>>> import numpy as np
>>> from numpy import linalg as LA
>>> np.set_printoptions(suppress=True, linewidth=200)
>>> W0 = np.load("layer4.npy")
>>> print(W0.round(1) + 0)
[[-2.2  1.3  2.7 -2.6  1.7  0.3  0.2  0.4  1.1]
 [-2.4 -0.3  0.3 -0.2 -3.  -2.4 -1.1 -1.6  0.2]
 [-0.7  0.  -3.6 -2.4  1.6 -1.7  0.5 -0.2  0. ]
 [ 1.5 -0.8 -0.2 -2.8 -1.8  2.4  0.2 -2.1  0.5]
 [ 1.4  4.   0.  -0.3  0.  -0.5 -1.3 -1.3 -1.9]
 [ 1.  -0.7  1.  -1.9 -1.4 -1.3  1.1  2.7 -2.6]
 [ 1.9 -0.6  0.2 -0.8  0.2 -1.1 -3.6  1.4  2.1]
 [ 1.5  1.7  0.2  0.2 -1.1 -1.6  2.7  0.3  2.9]
 [-1.5  1.8 -1.8  0.  -2.   2.2 -0.6  2.6  0.7]]
>>> Y = W0 / np.sqrt((W0 ** 2).mean(axis=1, keepdims=True))
>>> print(Y[8].round(1) + 0)
[-0.9  1.1 -1.1  0.  -1.2  1.3 -0.4  1.6  0.4]
>>> print(LA.matrix_rank(W0 - W0.mean(axis=1, keepdims=True)))
8
>>> print(LA.matrix_rank(Y) == LA.matrix_rank(W0))
True
>>> print(np.round(LA.norm(Y, axis=1), 1))
[3. 3. 3. 3. 3. 3. 3. 3. 3.]
>>> print(np.round(W0 - W0.mean(axis=1, keepdims=True), 1) + 0)
[[-2.5  1.   2.4 -2.9  1.4  0.  -0.1  0.1  0.8]
 [-1.2  0.9  1.5  0.9 -1.9 -1.2  0.  -0.4  1.4]
 [ 0.   0.7 -2.9 -1.7  2.3 -1.   1.2  0.5  0.8]
 [ 1.9 -0.5  0.2 -2.5 -1.5  2.7  0.6 -1.8  0.9]
 [ 1.4  4.   0.  -0.3  0.  -0.5 -1.3 -1.3 -1.9]
 [ 1.3 -0.4  1.2 -1.7 -1.2 -1.1  1.3  3.  -2.3]
 [ 1.9 -0.6  0.3 -0.8  0.3 -1.1 -3.5  1.4  2.1]
 [ 0.8  0.9 -0.6 -0.5 -1.9 -2.4  1.9 -0.5  2.2]
 [-1.7  1.6 -2.  -0.2 -2.1  2.  -0.7  2.4  0.6]]
>>> print(np.round(W0.T @ W0, 1) + 0)
[[25.  0.  0.  0.  0.  0.  0.  0.  0.]
 [ 0. 25.  0.  0.  0.  0.  0.  0.  0.]
 [ 0.  0. 25.  0.  0.  0.  0.  0.  0.]
 [ 0.  0.  0. 25.  0.  0.  0.  0.  0.]
 [ 0.  0.  0.  0. 25.  0.  0.  0.  0.]
 [ 0.  0.  0.  0.  0. 25.  0.  0.  0.]
 [ 0.  0.  0.  0.  0.  0. 25.  0.  0.]
 [ 0.  0.  0.  0.  0.  0.  0. 25.  0.]
 [ 0.  0.  0.  0.  0.  0.  0.  0. 25.]]
>>> print(np.round(LA.svd(W0, compute_uv=False), 1))
[5. 5. 5. 5. 5. 5. 5. 5. 5.]
>>> K = np.load("w.npy")
>>> print(K)
[[ 0.5 -5.  -0.7  1.2 -0.1  0.8 -1.7 -1. ]
 [-0.7  6.   0.5  0.4 -0.6 -1.2 -0.5 -1.3]
 [-0.7 -7.   2.1  0.1  0.6  0.7 -0.9 -0.7]
 [ 1.4  1.   0.4  0.5 -1.9 -0.6  0.6 -0.6]
 [-0.1  5.   0.4 -0.1  0.6  0.4  1.  -0.2]]
>>> print(np.round((W0 - W0.T) / 2, 1) + 0)
[[ 0.   1.9  1.7 -2.1  0.1 -0.3 -0.9 -0.6  1.3]
 [-1.9  0.   0.2  0.3 -3.5 -0.9 -0.3 -1.6 -0.8]
 [-1.7 -0.2  0.  -1.1  0.8 -1.3  0.1 -0.2  0.9]
 [ 2.1 -0.3  1.1  0.  -0.7  2.2  0.5 -1.2  0.3]
 [-0.1  3.5 -0.8  0.7  0.   0.5 -0.8 -0.1  0. ]
 [ 0.3  0.9  1.3 -2.2 -0.5  0.   1.1  2.2 -2.4]
 [ 0.9  0.3 -0.1 -0.5  0.8 -1.1  0.  -0.6  1.3]
 [ 0.6  1.6  0.2  1.2  0.1 -2.2  0.6  0.   0.2]
 [-1.3  0.8 -0.9 -0.3  0.   2.4 -1.3 -0.2  0. ]]
>>> print(round(float(np.trace(W0)), 1))
-13.0
>>> gram = K.T @ K
>>> print(round(float(np.trace(gram)), 1), np.round((K ** 2).sum(), 1))
163.2 163.2
>>> print(np.round(np.diag(gram), 1))
[  3.2 136.    5.5   1.9   4.7   3.1   5.3   3.6]
>>> print(LA.matrix_rank(gram))
5
>>> print((K @ K.T).shape)
(5, 5)
>>> print(np.round(LA.eigvalsh(gram)[::-1], 1) + 0)
[140.6   8.8   7.4   4.7   1.7   0.    0.    0. ]
>>> x = np.array([-5, 1, -3, 4, -3, -2, 1, -3])
>>> a = np.maximum(K @ x, 0)
>>> print(np.round(np.maximum(K @ (3 * x), 0), 1))
[ 0.  51.6  0.  12.3  8.7]
>>> print(np.round(K.T @ a, 1))
[ -6.6 121.8  11.4   8.6 -16.4 -21.9  -3.2 -25.4]
>>> print(np.flatnonzero(a > 1e-9))
[1 3 4]
>>> print(K * (a > 1e-9)[:, None])
[[ 0.  -0.  -0.   0.  -0.   0.  -0.  -0. ]
 [-0.7  6.   0.5  0.4 -0.6 -1.2 -0.5 -1.3]
 [-0.  -0.   0.   0.   0.   0.  -0.  -0. ]
 [ 1.4  1.   0.4  0.5 -1.9 -0.6  0.6 -0.6]
 [-0.1  5.   0.4 -0.1  0.6  0.4  1.  -0.2]]
>>> print(a.round(1))
[ 0.  17.2  0.   4.1  2.9]
>>> f = np.array([1, 1])
>>> print(np.round(np.convolve(K[4], f), 1))
[-0.1  4.9  5.4  0.3  0.5  1.   1.4  0.8 -0.2]
>>> print(np.polyval(f, K[4]))
[0.9 6.  1.4 0.9 1.6 1.4 2.  0.8]
>>> theta = np.radians(180)
>>> Rm = np.eye(8)
>>> Rm[6, 6] = Rm[1, 1] = np.cos(theta)
>>> Rm[6, 1], Rm[1, 6] = -np.sin(theta), np.sin(theta)
>>> print(Rm.round(1) + 0)
[[ 1.  0.  0.  0.  0.  0.  0.  0.]
 [ 0. -1.  0.  0.  0.  0.  0.  0.]
 [ 0.  0.  1.  0.  0.  0.  0.  0.]
 [ 0.  0.  0.  1.  0.  0.  0.  0.]
 [ 0.  0.  0.  0.  1.  0.  0.  0.]
 [ 0.  0.  0.  0.  0.  1.  0.  0.]
 [ 0.  0.  0.  0.  0.  0. -1.  0.]
 [ 0.  0.  0.  0.  0.  0.  0.  1.]]
>>> Y = K @ Rm.T
>>> print(np.allclose(K @ K.T, Y @ Y.T))
True
>>> print(np.allclose(LA.norm(K, axis=1), LA.norm(Y, axis=1)))
True
>>> feats = np.loadtxt("mat.csv", delimiter=",")
>>> print(feats)
[[ -9.  -1.   3.  -1.  -9.   7.]
 [ -5.  -1.   1.   0. -10.   5.]
 [ -8.   7.  -3.   3. -18.   3.]
 [ -4.  16. -12.   6. -20.   1.]
 [ -3.  17. -17.   5. -17.   0.]
 [  5.   9. -25.   6. -21.  -5.]
 [  6.  18. -16.   3. -22.  -2.]
 [ 10.  22. -24.   3. -20.   3.]
 [  8.  21. -21.   8. -29.  11.]
 [ 10.  13. -12.   7. -27.  15.]
 [  9.   6.  -7.   8. -25.  12.]
 [ 11.   7.   0.  14. -29.   4.]
 [  5.   9.   0.   7. -27.  11.]
 [ 10.   7.  -2.  11. -31.  17.]
 [  5.  16.   1.  14. -27.  18.]
 [  4.  14.   1.  16. -29.  25.]
 [  3.  16.   1.  19. -20.  19.]
 [  5.  10.   2.  10. -11.  25.]
 [  4.  12.  -2.  19. -11.  30.]
 [  4.   9.  -2.  16. -15.  26.]
 [ -2.  12.  -4.   8.  -8.  18.]
 [  1.   9.  -9.   0. -10.  16.]
 [  2.   1. -16.   9.  -7.   9.]]
>>> Y = np.array([[0, 2, 2], [3, 0, 0], [1, 0, 1], [2, 2, 1], [0, 1, 0], [2, 1, 2]])
>>> print(np.einsum("ik,kj->ij", feats, Y))
[[ 12. -22.  -2.]
 [  8. -15.   1.]
 [ 30. -25. -10.]
 [ 50. -15. -12.]
 [ 44. -13. -18.]
 [  4.  -4. -19.]
 [ 40.  -6.  -5.]
 [ 54.   9.   5.]
 [ 80.  14.  25.]
 [ 71.  22.  45.]
 [ 51.  21.  43.]
 [ 57.  25.  44.]
 [ 63.   8.  39.]
 [ 75.  28.  63.]
 [113.  29.  61.]
 [125.  36.  75.]
 [125.  43.  64.]
 [102.  44.  72.]
 [132.  65.  85.]
 [109.  51.  74.]
 [ 84.  22.  36.]
 [ 50.   8.  25.]
 [ 23.  24.  15.]]
>>> print(np.einsum("ij,ij->i", feats, feats))
[ 222.  152.  464.  853.  901. 1233. 1113. 1578. 1972. 1416.  999. 1223. 1005. 1524. 1531. 1935. 1388.  975. 1546. 1258.  616.  519.  472.]
>>> print(LA.matrix_rank(np.vstack([feats, Y.T])))
6
>>> print(LA.matrix_rank(feats @ Y))
3
